$ ipython --no-banner

In [1]: import numpy as np

In [2]: from numpy import linalg as LA

In [3]: np.set_printoptions(precision=2, suppress=True, linewidth=160)

In [4]: rnd = lambda a: np.round(a, 2) + 0

In [5]: mat = np.load("case13.npy")

In [6]: mat
Out[6]: 
array([[-1.98, -1.  ,  0.  , -1.  ],
       [ 0.  , -0.98,  0.  ,  2.  ],
       [ 0.  ,  2.  ,  2.02,  1.  ],
       [-2.  , -1.  ,  0.  , -0.98]])

In [7]: rnd(np.poly(mat))
Out[7]: array([ 1.  ,  1.92, -3.12, -9.88,  0.2 ])

In [8]: rnd(np.einsum("ij,ji->", mat, mat))
Out[8]: np.float64(9.92)

In [9]: rnd(LA.det(mat[::-1]))
Out[9]: np.float64(0.2)

In [10]: rnd(LA.eigvals(mat))
Out[10]: array([ 2.02+0.j, -1.98+1.j, -1.98-1.j,  0.02+0.j])

In [11]: vec = np.array([-2, -2, -1, -1])

In [12]: target = mat @ vec

In [13]: c, lr = np.zeros(4), 1 / LA.norm(mat, 2) ** 2

In [14]: for i in range(20):
    ...:     c -= lr * mat.T @ (mat @ c - target)
    ...:     if i % 5 == 0: print(i, round(LA.norm(mat @ c - target), 2))
    ...: 
0 0.92
5 0.15
10 0.03
15 0.0

In [15]: rnd(LA.cond(mat))
Out[15]: np.float64(404.38)

In [16]: rnd(c)
Out[16]: array([-1.95, -2.07, -0.91, -1.04])

In [17]: [round(float(x), 2) for x in LA.svd(mat, compute_uv=False)[:3]]
Out[17]: [3.88, 2.53, 2.11]

In [18]: rnd(LA.norm(mat, 2) / LA.norm(mat))
Out[18]: np.float64(0.76)

In [19]: m1 = np.array([[1.0, 0.9, 0.81, 0.73],
    ...:     [0.9, 1.0, 0.9, 0.81],
    ...:     [0.81, 0.9, 1.0, 0.9],
    ...:     [0.73, 0.81, 0.9, 1.0]])

In [20]: Uu, sv, Vh = LA.svd(m1)

In [21]: rnd(sv)
Out[21]: array([3.53, 0.31, 0.1 , 0.06])

In [22]: B = Uu[:, :1] @ np.diag(sv[:1]) @ Vh[:1]

In [23]: LA.matrix_rank(m1, rtol=0.05)
Out[23]: np.int64(2)

In [24]: rnd(B)
Out[24]: 
array([[0.84, 0.88, 0.88, 0.84],
       [0.88, 0.93, 0.93, 0.88],
       [0.88, 0.93, 0.93, 0.88],
       [0.84, 0.88, 0.88, 0.84]])

In [25]: vec = np.array([0, 2, 2, 1])

In [26]: a = np.maximum(B @ vec, 0)

In [27]: np.flatnonzero(a > 1e-9)
Out[27]: array([0, 1, 2, 3])

In [28]: rnd(B * (a > 1e-9)[:, None])
Out[28]: 
array([[0.84, 0.88, 0.88, 0.84],
       [0.88, 0.93, 0.93, 0.88],
       [0.88, 0.93, 0.93, 0.88],
       [0.84, 0.88, 0.88, 0.84]])

In [29]: rnd(B.T @ a)
Out[29]: array([15.38, 16.16, 16.16, 15.38])

In [30]: L = LA.cholesky(m1)

In [31]: rnd(np.diag(L) ** 2)
Out[31]: array([1.  , 0.19, 0.19, 0.19])

In [32]: rnd(np.prod(np.diag(L)) ** 2), rnd(LA.det(m1))
Out[32]: (np.float64(0.01), np.float64(0.01))

In [33]: m1 / np.sqrt(np.outer(np.diag(m1), np.diag(m1)))
Out[33]: 
array([[1.  , 0.9 , 0.81, 0.73],
       [0.9 , 1.  , 0.9 , 0.81],
       [0.81, 0.9 , 1.  , 0.9 ],
       [0.73, 0.81, 0.9 , 1.  ]])

In [34]: evals, vecs = LA.eigh(m1)

In [35]: vec = np.array([2, 2, 1, 1])

In [36]: rnd(vecs * np.abs(evals) @ vecs.T)
Out[36]: 
array([[1.  , 0.9 , 0.81, 0.73],
       [0.9 , 1.  , 0.9 , 0.81],
       [0.81, 0.9 , 1.  , 0.9 ],
       [0.73, 0.81, 0.9 , 1.  ]])

In [37]: rnd(vecs * np.sqrt(evals) @ vecs.T)
Out[37]: 
array([[0.78, 0.44, 0.33, 0.28],
       [0.44, 0.72, 0.42, 0.33],
       [0.33, 0.42, 0.72, 0.44],
       [0.28, 0.33, 0.44, 0.78]])

In [38]: vec @ m1 @ vec / (vec @ vec), rnd(evals[0]), rnd(evals[-1])
Out[38]: (np.float64(3.2), np.float64(0.06), np.float64(3.53))

In [39]: (np.sign(vecs[:, -1].round(6)) == np.sign(vecs[0, -1].round(6))).astype(int)
Out[39]: array([1, 1, 1, 1])

In [40]: vec @ m1 @ vec
Out[40]: np.float64(32.0)

In [41]: A = np.minimum.outer(np.arange(1, 5), np.arange(1, 5)) * -3

In [42]: A
Out[42]: 
array([[ -3,  -3,  -3,  -3],
       [ -3,  -6,  -6,  -6],
       [ -3,  -6,  -9,  -9],
       [ -3,  -6,  -9, -12]])

In [43]: f = np.array([4, 7, 2])

In [44]: np.array([np.convolve(row, f, "same") for row in A])
Out[44]: 
array([[ -33,  -39,  -39,  -27],
       [ -45,  -72,  -78,  -54],
       [ -45,  -84, -111,  -81],
       [ -45,  -84, -123, -102]])

In [45]: np.convolve(A[1], f)
Out[45]: array([-12, -45, -72, -78, -54, -12])

In [46]: q, R = LA.qr(A)

In [47]: rnd(np.trace(q @ q.T))
Out[47]: np.float64(4.0)

In [48]: rnd(R)
Out[48]: 
array([[ 6.  , 10.5 , 13.5 , 15.  ],
       [ 0.  ,  2.6 ,  4.33,  5.2 ],
       [ 0.  ,  0.  ,  2.45,  3.67],
       [ 0.  ,  0.  ,  0.  , -2.12]])

In [49]: rnd(q @ R)
Out[49]: 
array([[ -3.,  -3.,  -3.,  -3.],
       [ -3.,  -6.,  -6.,  -6.],
       [ -3.,  -6.,  -9.,  -9.],
       [ -3.,  -6.,  -9., -12.]])

In [50]: rnd(q.T @ q)
Out[50]: 
array([[1., 0., 0., 0.],
       [0., 1., 0., 0.],
       [0., 0., 1., 0.],
       [0., 0., 0., 1.]])

In [51]: np.allclose(R.T @ R, A.T @ A)
Out[51]: True

In [52]: rnd(q)
Out[52]: 
array([[-0.5 ,  0.87,  0.  ,  0.  ],
       [-0.5 , -0.29,  0.82,  0.  ],
       [-0.5 , -0.29, -0.41, -0.71],
       [-0.5 , -0.29, -0.41,  0.71]])

In [53]: abs(R[0, 0]), rnd(LA.norm(A[:, 0]))
Out[53]: (np.float64(6.0), np.float64(6.0))
